$ python3 -q
>>> import numpy as np
>>> from numpy import linalg as LA
>>> np.set_printoptions(precision=2, suppress=True, linewidth=120)
>>> J = np.load("sample18.npy")
>>> print(J)
[[ 0  1  2 -1]
 [ 0  0 -2  0]
 [ 0  0  0  2]
 [ 0  0  0  0]]
>>> U, sv, Vh = LA.svd(J)
>>> print(sv)
[3.1  2.   0.65 0.  ]
>>> A2 = U[:, :3] @ np.diag(sv[:3]) @ Vh[:3]
>>> LA.matrix_rank(A2)
np.int64(3)
>>> round(float(LA.norm(J - A2, 2)), 2), sv[3]
(0.0, np.float64(0.0))
>>> K = np.loadtxt("arr.csv", delimiter=",")
>>> K
array([[  0.02,   0.01,   0.03,   0.  ],
       [  0.05,  -8.  ,  -8.01,   6.99],
       [ -0.01, -16.02, -16.02,  14.  ]])
>>> [round(float(x), 2) for x in LA.svd(K, compute_uv=False)[:3]]
[29.77, 0.05, 0.02]
>>> A2 = np.array([[3, 2, 1], [0, 0, 0]])
>>> C = np.kron(A2, K)
>>> C
array([[  0.06,   0.03,   0.09,   0.  ,   0.04,   0.02,   0.06,   0.  ,   0.02,   0.01,   0.03,   0.  ],
       [  0.15, -24.  , -24.03,  20.97,   0.1 , -16.  , -16.02,  13.98,   0.05,  -8.  ,  -8.01,   6.99],
       [ -0.03, -48.06, -48.06,  42.  ,  -0.02, -32.04, -32.04,  28.  ,  -0.01, -16.02, -16.02,  14.  ],
       [  0.  ,   0.  ,   0.  ,   0.  ,   0.  ,   0.  ,   0.  ,   0.  ,   0.  ,   0.  ,   0.  ,   0.  ],
       [  0.  ,  -0.  ,  -0.  ,   0.  ,   0.  ,  -0.  ,  -0.  ,   0.  ,   0.  ,  -0.  ,  -0.  ,   0.  ],
       [ -0.  ,  -0.  ,  -0.  ,   0.  ,  -0.  ,  -0.  ,  -0.  ,   0.  ,  -0.  ,  -0.  ,  -0.  ,   0.  ]])
>>> round(float(LA.norm(C, 2)), 2), round(LA.norm(A2, 2) * LA.norm(K, 2), 2)
(111.39, np.float64(111.39))
>>> np.abs(np.diag(LA.qr(C)[1])) > 1e-9
array([ True,  True,  True, False, False, False])
>>> np.allclose(C[:-1].T @ LA.lstsq(C[:-1].T, C[-1])[0], C[-1])
True
>>> np.unique(C.round(6), axis=0).shape
(4, 12)
>>> round(np.trace(LA.pinv(C) @ C), 2)
np.float64(3.0)
>>> t3 = np.stack([K, -1 * K, K[::-1]])
>>> LA.norm(t3, axis=(1, 2))
array([29.77, 29.77, 29.77])
>>> np.einsum("bij,cij->bc", t3, t3)
array([[ 886.31, -886.31,  175.74],
       [-886.31,  886.31, -175.74],
       [ 175.74, -175.74,  886.3 ]])
>>> LA.matrix_rank(t3)
array([3, 3, 3])
>>> U, sv, Vh = LA.svd(K)
>>> sv
array([29.77,  0.05,  0.02])
>>> print(np.argmax(sv[:-1] / (sv[1:] + 1e-6)) + 1)
1
>>> A2 = U[:, :1] @ np.diag(sv[:1]) @ Vh[:1]
>>> round(float(LA.norm(K - A2, 2)), 2), round(sv[1], 2)
(0.05, np.float64(0.05))
>>> round(float(LA.norm(K - A2) / LA.norm(K)), 2)
0.0
>>> A2.round(2) + 0
array([[  0.  ,   0.01,   0.01,  -0.01],
       [  0.01,  -8.  ,  -8.  ,   6.99],
       [  0.01, -16.02, -16.02,  14.  ]])
>>> round(float(np.abs(K - A2).max()), 2)
0.04
>>> arr = np.loadtxt("a.csv", delimiter=",")
>>> arr
array([[ 1.,  0., -2., -2.],
       [-2., -1.,  0.,  1.],
       [-1.,  2., -2.,  2.],
       [-2., -1.,  0.,  1.]])
>>> # rows 1 and 3 are equal
>>> rk = LA.matrix_rank(arr)
>>> rk
np.int64(3)
>>> null = LA.svd(arr)[2][rk:].T
>>> np.allclose(arr @ null, 0)
True
>>> null @ null.T
array([[ 0.31, -0.31, -0.15,  0.31],
       [-0.31,  0.31,  0.15, -0.31],
       [-0.15,  0.15,  0.08, -0.15],
       [ 0.31, -0.31, -0.15,  0.31]])
>>> [round(float(x), 2) for x in LA.svd(arr, compute_uv=False)[:3]]
[4.24, 3.39, 2.13]
>>> proj = np.triu(np.array([[0, 0, 1, 1], [2, 0, 3, 2], [3, 2, 3, 3], [3, 3, 3, 0]]), 1) + np.eye(4)
>>> A2 = proj @ arr @ LA.inv(proj)
>>> LA.matrix_rank(A2)
np.int64(3)
>>> proj @ arr - arr @ proj
array([[-3.,  1., -3.,  8.],
       [-7.,  4., -1., 12.],
       [-6., -3., -5.,  6.],
       [ 0.,  0.,  5.,  4.]])
>>> np.round(LA.det(A2), 2)
np.float64(0.0)
>>> U, sv, Vh = LA.svd(arr, full_matrices=False)
>>> np.round(sv / sv[0], 2) + 0
array([1. , 0.8, 0.5, 0. ])
>>> round(np.sqrt((sv ** 2).sum()), 2), round(LA.norm(arr), 2)
(np.float64(5.83), np.float64(5.83))
>>> np.allclose(U * sv @ Vh, arr)
True
>>> np.round(Vh @ Vh.T, 2) + 0
array([[1., 0., 0., 0.],
       [0., 1., 0., 0.],
       [0., 0., 1., 0.],
       [0., 0., 0., 1.]])
>>> sv.round(2) + 0
array([4.24, 3.39, 2.13, 0.  ])
>>> print(np.round(U.T @ arr @ Vh.T, 2) + 0)
[[4.24 0.   0.   0.  ]
 [0.   3.39 0.   0.  ]
 [0.   0.   2.13 0.  ]
 [0.   0.   0.   0.  ]]
>>> np.abs(U[:, 0]).round(6).argmax()
np.int64(0)
>>> np.round(U.T @ U, 2) + 0
array([[1., 0., 0., 0.],
       [0., 1., 0., 0.],
       [0., 0., 1., 0.],
       [0., 0., 0., 1.]])
>>> np.round(np.abs(Vh[0]), 2) + 0
array([0.71, 0.  , 0.  , 0.71])
>>> W0 = np.array([[-1.5, -0.4, 0.2],
...     [0.9, -0.9, -2.1],
...     [0.9, 0.7, 1.7],
...     [-0.7, 0.6, 0.0],
...     [-0.1, 0.1, 0.0],
...     [0.3, -0.8, 2.7],
...     [0.2, -0.7, -0.6],
...     [-0.4, 0.8, -0.9],
...     [0.3, 0.7, -1.1],
...     [1.5, -0.8, 0.9],
...     [1.1, 0.7, 0.6]])
>>> W0[6] *= 5
>>> W0
array([[-1.5, -0.4,  0.2],
       [ 0.9, -0.9, -2.1],
       [ 0.9,  0.7,  1.7],
       [-0.7,  0.6,  0. ],
       [-0.1,  0.1,  0. ],
       [ 0.3, -0.8,  2.7],
       [ 1. , -3.5, -3. ],
       [-0.4,  0.8, -0.9],
       [ 0.3,  0.7, -1.1],
       [ 1.5, -0.8,  0.9],
       [ 1.1,  0.7,  0.6]])
>>> np.round(LA.norm(W0) ** 2 / LA.norm(W0, 2) ** 2, 2)
np.float64(1.6)
>>> round(float(LA.norm(W0, "nuc")), 2)
11.97
>>> LA.norm(W0, axis=1)
array([1.57, 2.46, 2.05, 0.92, 0.14, 2.83, 4.72, 1.27, 1.34, 1.92, 1.44])
>>> LA.norm(W0, axis=1).argmax()
np.int64(6)
>>> round(LA.norm(W0[10], 1), 2), round(float(LA.norm(W0[10], np.inf)), 2)
(np.float64(2.4), 1.1)
>>> u = np.array([7, -1, -6]) + 0.5
>>> m1 = np.eye(3) - 2 * np.outer(u, u) / (u @ u)
>>> m1
array([[-0.3 ,  0.09,  0.95],
       [ 0.09,  0.99, -0.06],
       [ 0.95, -0.06,  0.3 ]])
>>> # columns are unit length and at right angles
>>> np.all(LA.eigvalsh(m1) > 0)
np.False_
>>> round(float(np.einsum("ii->", m1)), 2)
1.0
>>> LA.eigvals(m1)
array([-1.,  1.,  1.])
>>> round(float(LA.det(2 * m1)), 2), round(float(LA.det(m1)), 2)
(-8.0, -1.0)
>>> np.round(LA.eigvals(m1).sum().real, 2)
np.float64(1.0)
>>> round(LA.det(m1.T), 2)
np.float64(-1.0)
>>> np.poly(m1)
array([ 1., -1., -1.,  1.])
>>> Q, V = LA.qr(m1[:, :2])[0], LA.qr(m1[:, 2:])[0]
>>> sv = LA.svd(Q.T @ V, compute_uv=False)
>>> sv.round(2) + 0
array([0.])
